$ ipython --no-banner

In [1]: import numpy as np

In [2]: import numpy.linalg as la

In [3]: np.set_printoptions(precision=1, suppress=True, linewidth=160, sign=" ")

In [4]: J = np.array([[3, 0, 0, 0, 0, 0],
   ...:     [-1, -2, 0, 0, 0, 0],
   ...:     [-1, 0, 1, 0, 0, 0],
   ...:     [3, -1, -3, -2, 0, 0],
   ...:     [1, 3, 0, -2, 0, 0],
   ...:     [-1, -2, -1, 2, 1, -2]])

In [5]: r = la.matrix_rank(J)

In [6]: r
Out[6]: np.int64(5)

In [7]: ns = la.svd(J)[2][r:].T

In [8]: la.matrix_rank(J.T @ J), la.matrix_rank(J @ J.T)
Out[8]: (np.int64(5), np.int64(5))

In [9]: [int(la.matrix_rank(J[:, :j + 1])) for j in range(6)]
Out[9]: [1, 2, 3, 4, 5, 5]

In [10]: np.round(la.norm(J, 2) / la.norm(J), 1)
Out[10]: np.float64(0.7)

In [11]: la.matrix_rank(J, rtol=0.1)
Out[11]: np.int64(5)

In [12]: out = np.array([[6, 1], [0, 7], [2, 1], [6, 4], [3, 8], [4, 4]])

In [13]: np.einsum("ij,ij->i", J, J)
Out[13]: array([  9,   5,   2,  23,  14,  15])

In [14]: np.einsum("ik,kj->ji", J, out)
Out[14]: 
array([[ 18,  -6,  -4,   0,  -6,  -1],
       [  3, -15,   0, -15,  14,  -8]])

In [15]: la.matrix_rank(J @ out)
Out[15]: np.int64(2)

In [16]: np.abs(np.diag(la.qr(J)[1])) > 1e-9
Out[16]: array([ True,  True,  True,  True,  True, False])

In [17]: np.unique(J.round(6), axis=0).shape
Out[17]: (6, 6)

In [18]: np.round(J @ la.pinv(J) @ J, 1) + 0
Out[18]: 
array([[ 3.,  0.,  0.,  0.,  0.,  0.],
       [-1., -2.,  0.,  0.,  0.,  0.],
       [-1.,  0.,  1.,  0.,  0.,  0.],
       [ 3., -1., -3., -2.,  0.,  0.],
       [ 1.,  3.,  0., -2.,  0.,  0.],
       [-1., -2., -1.,  2.,  1., -2.]])
